% ipython --no-banner

In [1]: import numpy as np

In [2]: from numpy import linalg as LA

In [3]: np.set_printoptions(suppress=True, linewidth=160)

In [4]: W0 = np.loadtxt("test2.csv", delimiter=",")

In [5]: W0
Out[5]: 
array([[ 161.,   -3.,   -1.,    2.,   -3.,    2.],
       [  -3., -142.,    2.,   -1.,   -2.,   -3.],
       [   1.,   -1.,    0.,    0.,    1.,   -1.],
       [  -1.,   -1.,    2.,  -39.,   -2.,   -2.],
       [   0.,   -2.,   -2.,   -1.,  160.,   -1.],
       [  -2.,   -3.,   -3.,    3.,    3.,   41.]])

In [6]: theta = np.radians(60)

In [7]: r_ = np.eye(6)

In [8]: r_[4, 4] = r_[3, 3] = np.cos(theta)

In [9]: r_[4, 3], r_[3, 4] = -np.sin(theta), np.sin(theta)

In [10]: r_.round(3)
Out[10]: 
array([[ 1.   ,  0.   ,  0.   ,  0.   ,  0.   ,  0.   ],
       [ 0.   ,  1.   ,  0.   ,  0.   ,  0.   ,  0.   ],
       [ 0.   ,  0.   ,  1.   ,  0.   ,  0.   ,  0.   ],
       [ 0.   ,  0.   ,  0.   ,  0.5  ,  0.866,  0.   ],
       [ 0.   ,  0.   ,  0.   , -0.866,  0.5  ,  0.   ],
       [ 0.   ,  0.   ,  0.   ,  0.   ,  0.   ,  1.   ]])

In [11]: out = W0 @ r_.T

In [12]: np.allclose(W0 @ W0.T, out @ out.T)
Out[12]: True

In [13]: np.allclose(LA.norm(W0, axis=1), LA.norm(out, axis=1))
Out[13]: True

In [14]: np.round(LA.det(r_), 3), np.trace(r_)
Out[14]: (np.float64(1.0), np.float64(5.0))

In [15]: np.round(LA.svd(W0, compute_uv=False), 3), np.round(LA.svd(out, compute_uv=False), 3)
Out[15]: 
(array([162.15 , 159.011, 142.119,  42.916,  37.315,   0.063]),
 array([162.15 , 159.011, 142.119,  42.916,  37.315,   0.063]))

In [16]: out = W0 / np.sqrt((W0 ** 2).mean(axis=1, keepdims=True))

In [17]: np.round(LA.norm(out, axis=1), 3)
Out[17]: array([2.449, 2.449, 2.449, 2.449, 2.449, 2.449])

In [18]: np.round(LA.matrix_power(W0, 2), 3)
Out[18]: 
array([[25923.,   -58.,  -163.,   256.,  -956.,   413.],
       [  -48., 20185.,  -270.,   168.,   -32.,   299.],
       [  166.,   140.,    -2.,    -1.,   156.,   -37.],
       [ -113.,   192.,   -69.,  1516.,  -241.,    -3.],
       [    7.,   -30.,  -323.,  -122., 25601.,  -191.],
       [ -401.,   303.,  -127.,     2.,   606.,  1680.]])

In [19]: (W0 - W0.T) / 2
Out[19]: 
array([[ 0. ,  0. , -1. ,  1.5, -1.5,  2. ],
       [ 0. ,  0. ,  1.5,  0. ,  0. ,  0. ],
       [ 1. , -1.5,  0. , -1. ,  1.5,  1. ],
       [-1.5,  0. ,  1. ,  0. , -0.5, -2.5],
       [ 1.5,  0. , -1.5,  0.5,  0. , -2. ],
       [-2. ,  0. , -1. ,  2.5,  2. ,  0. ]])

In [20]: round(np.abs(LA.eigvals(W0)).max(), 3)
Out[20]: np.float64(160.888)
